In [1]: import numpy as np

In [2]: import numpy.linalg as la

In [3]: np.set_printoptions(precision=1, suppress=True, linewidth=160)

In [4]: M = np.loadtxt("dump.csv", delimiter=",")

In [5]: print(M)
[[  8.5  -8.5  -1.1   6.8]
 [ -0.9  -0.7  -2.   -1.3]
 [ -4.6   0.2   3.3  -0.4]
 [ -1.5  -1.4   1.    0.4]
 [ -6.4   2.6   0.7  -3.7]
 [ -3.5   0.4   0.5  -1.6]
 [ -7.4   1.8   4.6  -1.6]
 [  4.8  -4.8  -3.1   2.4]
 [-17.9   9.    7.7  -7.8]
 [ -0.5  -4.7   7.3   5.8]
 [ -2.   -1.7   2.8   1.3]
 [ -4.2   2.4  -2.9  -4.6]]

In [6]: print(M.ravel(order="F"))
[  8.5  -0.9  -4.6  -1.5  -6.4  -3.5  -7.4   4.8 -17.9  -0.5  -2.   -4.2  -8.5  -0.7   0.2  -1.4   2.6   0.4   1.8  -4.8   9.   -4.7  -1.7   2.4  -1.1  -2.
   3.3   1.    0.7   0.5   4.6  -3.1   7.7   7.3   2.8  -2.9   6.8  -1.3  -0.4   0.4  -3.7  -1.6  -1.6   2.4  -7.8   5.8   1.3  -4.6]

In [7]: print(M.reshape(-1, 2))
[[  8.5  -8.5]
 [ -1.1   6.8]
 [ -0.9  -0.7]
 [ -2.   -1.3]
 [ -4.6   0.2]
 [  3.3  -0.4]
 [ -1.5  -1.4]
 [  1.    0.4]
 [ -6.4   2.6]
 [  0.7  -3.7]
 [ -3.5   0.4]
 [  0.5  -1.6]
 [ -7.4   1.8]
 [  4.6  -1.6]
 [  4.8  -4.8]
 [ -3.1   2.4]
 [-17.9   9. ]
 [  7.7  -7.8]
 [ -0.5  -4.7]
 [  7.3   5.8]
 [ -2.   -1.7]
 [  2.8   1.3]
 [ -4.2   2.4]
 [ -2.9  -4.6]]

In [8]: M.reshape(12, 5)
---------------------------------------------------------------------------
ValueError                                Traceback (most recent call last)
Cell In[8], line 1
----> 1 M.reshape(12, 5)

ValueError: cannot reshape array of size 48 into shape (12,5)

In [9]: t3 = M.reshape(12, 2, -1)

In [10]: print(t3.shape)
(12, 2, 2)

In [11]: print(np.swapaxes(t3, 1, 2)[2])
[[-4.6  3.3]
 [ 0.2 -0.4]]

In [12]: print(t3.sum(axis=1))
[[  7.3  -1.7]
 [ -2.8  -2. ]
 [ -1.3  -0.2]
 [ -0.5  -1. ]
 [ -5.7  -1.1]
 [ -3.   -1.2]
 [ -2.7   0.2]
 [  1.7  -2.4]
 [-10.2   1.2]
 [  6.8   1.1]
 [  0.8  -0.4]
 [ -7.1  -2.3]]

In [13]: print(t3[:, 0])
[[  8.5  -8.5]
 [ -0.9  -0.7]
 [ -4.6   0.2]
 [ -1.5  -1.4]
 [ -6.4   2.6]
 [ -3.5   0.4]
 [ -7.4   1.8]
 [  4.8  -4.8]
 [-17.9   9. ]
 [ -0.5  -4.7]
 [ -2.   -1.7]
 [ -4.2   2.4]]

In [14]: m1 = np.load("layer10.npy")

In [15]: print(m1)
[[0 3 1]
 [0 0 0]
 [0 0 0]]

In [16]: print(np.abs(np.diag(la.qr(m1)[1])) > 1e-9)
[False False False]

In [17]: print(la.lstsq(m1[:-1].T, m1[-1])[2])
1

In [18]: print(np.round(np.trace(la.pinv(m1) @ m1), 1))
1.0

In [19]: print(m1 @ la.pinv(m1) @ m1)
[[0. 3. 1.]
 [0. 0. 0.]
 [0. 0. 0.]]

In [20]: print(np.allclose(m1[:-1].T @ la.lstsq(m1[:-1].T, m1[-1])[0], m1[-1]))
True

In [21]: other = np.array([[0, -3], [-3, 0], [-3, -1]])

In [22]: print(np.einsum("ik,kj->ij", m1, other))
[[-12  -1]
 [  0   0]
 [  0   0]]

In [23]: print(np.einsum("ik,kj->ji", m1, other))
[[-12   0   0]
 [ -1   0   0]]

In [24]: other @ m1
---------------------------------------------------------------------------
ValueError                                Traceback (most recent call last)
Cell In[24], line 1
----> 1 other @ m1

ValueError: matmul: Input operand 1 has a mismatch in its core dimension 0, with gufunc signature (n?,k),(k,m?)->(n?,m?) (size 3 is different from 2)

In [25]: print(np.einsum("ij,ij->i", m1, m1))
[10  0  0]

In [26]: print(np.vstack([m1, other.T]).shape)
(5, 3)
